$ ipython --no-banner

In [1]: import numpy as np

In [2]: np.set_printoptions(precision=2, suppress=True, linewidth=140)

In [3]: mat = np.load("out15.npy")

In [4]: mat
Out[4]: 
array([[ 0.05, -3.  , -5.  , -2.  ,  4.  , -3.  ],
       [-3.  ,  4.05,  0.  ,  5.  ,  4.  ,  2.  ],
       [ 3.  ,  4.  ,  1.05,  5.  , -1.  ,  0.  ],
       [-1.  , -1.  ,  1.  , -4.95, -2.  ,  1.  ],
       [ 1.  ,  1.  ,  3.  ,  5.  ,  4.05, -1.  ],
       [ 0.  , -3.  , -5.  , -2.  ,  4.  , -2.95]])

In [5]: r0 = np.array([0, -6])

In [6]: np.cross(mat[1, :3], mat[4, :3])
Out[6]: array([12.15,  9.  , -7.05])

In [7]: np.convolve(mat[1], r0)
Out[7]: array([  0. ,  18. , -24.3,   0. , -30. , -24. , -12. ])

In [8]: np.correlate(mat[1], mat[4], "full")
Out[8]: array([  3.  , -16.2 ,   1.4 ,   6.25,  25.4 ,  40.25,  47.15,  27.  ,  15.  ,   6.  ,   2.  ])

In [9]: np.linalg.cond(mat) > 100
Out[9]: np.True_

In [10]: rng = np.random.default_rng(13343)

In [11]: z = rng.permutation(6)

In [12]: z
Out[12]: array([3, 1, 4, 2, 5, 0])

In [13]: B = mat[z][:, z]

In [14]: np.round(np.trace(B), 2)
Out[14]: np.float64(1.3)

In [15]: np.diag(B)
Out[15]: array([-4.95,  4.05,  4.05,  1.05, -2.95,  0.05])

In [16]: round(float(np.linalg.det(B)), 2), np.round(np.linalg.det(mat[z]), 2)
Out[16]: (-42.58, np.float64(-42.58))

In [17]: np.sort(np.abs(np.linalg.eigvals(B)))
Out[17]: array([0.05, 1.81, 4.25, 4.3 , 4.3 , 5.97])

In [18]: U, sig, VT = np.linalg.svd(mat)

In [19]: np.argmax(sig[:-1] / (sig[1:] + 1e-6)) + 1
Out[19]: np.int64(5)

In [20]: B = U[:, :5] @ np.diag(sig[:5]) @ VT[:5]

In [21]: np.linalg.matrix_rank(B)
Out[21]: np.int64(5)

In [22]: np.linalg.matrix_rank(mat, rtol=0.05)
Out[22]: np.int64(5)

In [23]: round(float(np.linalg.norm(mat - B, 2)), 2), round(sig[5], 2)
Out[23]: (0.01, np.float64(0.01))

In [24]: round(np.linalg.norm(mat - B) / np.linalg.norm(mat), 2)
Out[24]: np.float64(0.0)

In [25]: T = np.stack([mat, 5 * mat, mat[::-1]])

In [26]: T.shape
Out[26]: (3, 6, 6)

In [27]: np.einsum("bij,cij->bc", T, T)
Out[27]: 
array([[ 334.12, 1670.58,  148.8 ],
       [1670.58, 8352.88,  744.  ],
       [ 148.8 ,  744.  ,  334.12]])

In [28]: np.linalg.matrix_rank(T.reshape(3, -1))
Out[28]: np.int64(2)

In [29]: T.sum(axis=0)
Out[29]: 
array([[  0.3 , -21.  , -35.  , -14.  ,  28.  , -20.95],
       [-17.  ,  25.3 ,   3.  ,  35.  ,  28.05,  11.  ],
       [ 17.  ,  23.  ,   7.3 ,  25.05,  -8.  ,   1.  ],
       [ -3.  ,  -2.  ,   7.05, -24.7 , -13.  ,   6.  ],
       [  3.  ,  10.05,  18.  ,  35.  ,  28.3 ,  -4.  ],
       [  0.05, -21.  , -35.  , -14.  ,  28.  , -20.7 ]])

In [30]: np.linalg.norm(T, axis=(1, 2))
Out[30]: array([18.28, 91.39, 18.28])

In [31]: J = 3 * np.eye(3) + np.eye(3, k=1)

In [32]: J
Out[32]: 
array([[3., 1., 0.],
       [0., 3., 1.],
       [0., 0., 3.]])

In [33]: # triangular

In [34]: z = rng.permutation(3)

In [35]: z
Out[35]: array([0, 1, 2])

In [36]: B = J[z][:, z]

In [37]: np.trace(B)
Out[37]: np.float64(9.0)

In [38]: O = J.astype(float).copy()

In [39]: for j in range(3):
    ...:     O[:, j] -= O[:, :j] @ (O[:, :j].T @ O[:, j])
    ...:     O[:, j] /= np.linalg.norm(O[:, j])
    ...: 

In [40]: O.T @ J
Out[40]: 
array([[3., 1., 0.],
       [0., 3., 1.],
       [0., 0., 3.]])

In [41]: O.T @ O
Out[41]: 
array([[1., 0., 0.],
       [0., 1., 0.],
       [0., 0., 1.]])

In [42]: r0 = np.array([-2, -4])

In [43]: np.convolve(J[0], r0)
Out[43]: array([ -6., -14.,  -4.,   0.])

In [44]: np.polyval(r0, J[0])
Out[44]: array([-10.,  -6.,  -4.])

In [45]: np.correlate(J[0], J[2], "full")
Out[45]: array([9., 3., 0., 0., 0.])

In [46]: X = np.loadtxt("block0.csv", delimiter=",")

In [47]: X
Out[47]: 
array([[ 6.,  6., -9.,  9.],
       [ 6.,  1., -6.,  6.],
       [-9., -6.,  6., -9.],
       [ 9.,  6., -9.,  6.]])

In [48]: # symmetric, so the eigenvalues are real

In [49]: z = rng.permutation(4)

In [50]: z
Out[50]: array([0, 3, 1, 2])

In [51]: B = X[z][:, z]

In [52]: np.trace(B)
Out[52]: np.float64(19.0)

In [53]: np.round(np.linalg.det(B), 2), np.round(np.linalg.det(X[z]), 2)
Out[53]: (np.float64(-756.0), np.float64(-756.0))

In [54]: B
Out[54]: 
array([[ 6.,  9.,  6., -9.],
       [ 9.,  6.,  6., -9.],
       [ 6.,  6.,  1., -6.],
       [-9., -9., -6.,  6.]])

In [55]: np.sort(np.abs(np.linalg.eigvals(B)))
Out[55]: array([ 3.,  3.,  3., 28.])

In [56]: np.round(np.linalg.eigvalsh(B).min(), 2)
Out[56]: np.float64(-3.0)

In [57]: try:
    ...:     np.linalg.cholesky(B)
    ...: except np.linalg.LinAlgError as e:
    ...:     print(repr(e))
    ...: 
LinAlgError('Matrix is not positive definite')

In [58]: [round(float(np.linalg.det(B[:i, :i])), 2) + 0 for i in range(1, 5)]
Out[58]: [6.0, -45.0, 171.0, -756.0]

In [59]: O, _ = np.linalg.qr(np.array([[-1.2, -1.4, -0.2, 0.3, 0.2, -0.7],
    ...:     [-0.5, 0.7, 0.1, -0.1, 0.0, 0.9],
    ...:     [-0.3, -1.0, 1.0, -0.1, -0.4, -0.7],
    ...:     [1.8, 0.1, 0.2, -2.6, 0.0, -0.4],
    ...:     [0.6, 0.5, -0.2, 1.6, -0.7, -1.3],
    ...:     [0.1, 1.4, -0.1, -0.6, 0.3, 0.7]]))

In [60]: E = 4 * O

In [61]: E
Out[61]: 
array([[-2.07,  1.65,  1.42, -1.06, -1.73,  1.69],
       [-0.86, -1.67, -1.18, -0.76, -2.75, -1.72],
       [-0.52,  1.61, -3.42,  0.71, -0.15,  0.96],
       [ 3.1 ,  1.2 , -0.14, -1.76, -1.33,  0.28],
       [ 1.03, -0.46,  0.67,  3.06, -1.9 ,  1.14],
       [ 0.17, -2.5 , -0.66, -1.14,  0.31,  2.81]])

In [62]: r0 = np.array([9, 6, 8, 6, 2, 5])

In [63]: B = E + np.outer(r0, np.eye(6)[0])

In [64]: B
Out[64]: 
array([[ 6.93,  1.65,  1.42, -1.06, -1.73,  1.69],
       [ 5.14, -1.67, -1.18, -0.76, -2.75, -1.72],
       [ 7.48,  1.61, -3.42,  0.71, -0.15,  0.96],
       [ 9.1 ,  1.2 , -0.14, -1.76, -1.33,  0.28],
       [ 3.03, -0.46,  0.67,  3.06, -1.9 ,  1.14],
       [ 5.17, -2.5 , -0.66, -1.14,  0.31,  2.81]])

In [65]: round(float(np.linalg.det(B) / np.linalg.det(E)), 2), round(1 + np.linalg.solve(E, r0)[0], 2)
Out[65]: (0.6, np.float64(0.6))

In [66]: np.allclose(E, E.T)
Out[66]: False

In [67]: np.allclose(E @ E.T, E.T @ E)
Out[67]: True

In [68]: (E + E.T) / 2
Out[68]: 
array([[-2.07,  0.4 ,  0.45,  1.02, -0.35,  0.93],
       [ 0.4 , -1.67,  0.22,  0.22, -1.6 , -2.11],
       [ 0.45,  0.22, -3.42,  0.29,  0.26,  0.15],
       [ 1.02,  0.22,  0.29, -1.76,  0.87, -0.43],
       [-0.35, -1.6 ,  0.26,  0.87, -1.9 ,  0.72],
       [ 0.93, -2.11,  0.15, -0.43,  0.72,  2.81]])

In [69]: (E - E.T) / 2
Out[69]: 
array([[ 0.  ,  1.26,  0.97, -2.08, -1.38,  0.76],
       [-1.26,  0.  , -1.39, -0.98, -1.14,  0.39],
       [-0.97,  1.39,  0.  ,  0.43, -0.41,  0.81],
       [ 2.08,  0.98, -0.43,  0.  , -2.19,  0.71],
       [ 1.38,  1.14,  0.41,  2.19,  0.  ,  0.41],
       [-0.76, -0.39, -0.81, -0.71, -0.41,  0.  ]])

In [70]: round(float(np.abs(np.linalg.eigvals(E)).max()), 2)
Out[70]: 4.0

In [71]: feats = np.array([[0.0, 2.0, 2.0, 1.0, 0.0, 1.0],
    ...:     [2.0, 0.0, 1.0, 1.0, 1.0, 0.0],
    ...:     [1.0, 0.0, 1.0, 2.0, 2.0, 3.0],
    ...:     [1.0, 0.0, 0.0, 2.0, 0.0, 2.0],
    ...:     [2.0, 0.0, 0.0, 0.0, 2.0, 1.0],
    ...:     [0.0, 0.0, 0.0, 0.0, 0.0, 4.0]])

In [72]: vec = np.array([-5, -2, 5, -1, -1, 5])

In [73]: np.sign((E @ vec).round(6))
Out[73]: array([ 1., -1., -1., -1.,  1.,  1.])

In [74]: (E @ vec).argmax()
Out[74]: np.int64(0)

In [75]: np.einsum("ij,j->i", E, vec)
Out[75]: array([ 25.38,  -3.3 , -13.47, -14.12,   3.63,  15.71])

In [76]: E @ np.ones(6)
Out[76]: array([-0.09, -8.94, -0.8 ,  1.35,  3.55, -1.01])

In [77]: E @ np.eye(6)[2]
Out[77]: array([ 1.42, -1.18, -3.42, -0.14,  0.67, -0.66])
